% python3 -q
>>> import numpy as np
>>> import numpy.linalg as la
>>> np.set_printoptions(precision=2, suppress=True, linewidth=160)
>>> rd = lambda a: np.round(a, 2) + 0
>>> A = np.load("out5.npy")
>>> print(rd(A))
[[-0.69 -0.72 -0.12]
 [ 0.69 -0.59 -0.42]
 [ 0.23 -0.37  0.9 ]]
>>> print(rd(A @ A))
[[-0.05  0.96  0.28]
 [-0.98  0.01 -0.21]
 [-0.21 -0.28  0.94]]
>>> print(rd(np.trace(A)))
-0.38
>>> print(np.allclose(A, A.T))
False
>>> print(rd(la.det(A)))
1.0
>>> print(rd(la.matrix_power(A, 3)))
[[ 0.76 -0.64 -0.15]
 [ 0.63  0.77 -0.08]
 [ 0.17 -0.04  0.99]]
>>> gram = A.T @ A
>>> print(np.trace(gram), (A ** 2).sum())
3.0 3.0
>>> print(rd(np.diag(gram)))
[1. 1. 1.]
>>> x0 = np.array([0, 2, -3])
>>> print(rd(np.sort(np.abs(np.degrees(np.angle(la.eigvals(A)))))))
[  0.   133.64 133.64]
>>> print(rd(la.inv(A)))
[[-0.69  0.69  0.23]
 [-0.72 -0.59 -0.37]
 [-0.12 -0.42  0.9 ]]
>>> print(rd(la.det(A)))
1.0
>>> def softmax(z):
...     e = np.exp(z - z.max(axis=-1, keepdims=True))
...     return e / e.sum(axis=-1, keepdims=True)
... 
>>> print(rd(softmax(10 * A[0])))
[0.   0.   0.99]
>>> print(rd(softmax(A[0])))
[0.27 0.26 0.47]
>>> print(rd(softmax(A[0] + 2)))
[0.27 0.26 0.47]
>>> att = A @ A.T / np.sqrt(3)
>>> print(rd(softmax(att)))
[[0.47 0.26 0.26]
 [0.26 0.47 0.26]
 [0.26 0.26 0.47]]
>>> K = np.array([[1, 1, 1], [0, 0, 0], [0, 0, 0], [-2, -2, -2]])
>>> print(K)
[[ 1  1  1]
 [ 0  0  0]
 [ 0  0  0]
 [-2 -2 -2]]
>>> f = np.array([1, 0])
>>> print(np.cross(K[1, :3], K[2, :3]))
[0 0 0]
>>> print(np.array([np.convolve(row, f, "same") for row in K]))
[[ 1  1  1]
 [ 0  0  0]
 [ 0  0  0]
 [-2 -2 -2]]
>>> print(np.correlate(K[1], K[2], "full"))
[0 0 0 0 0]
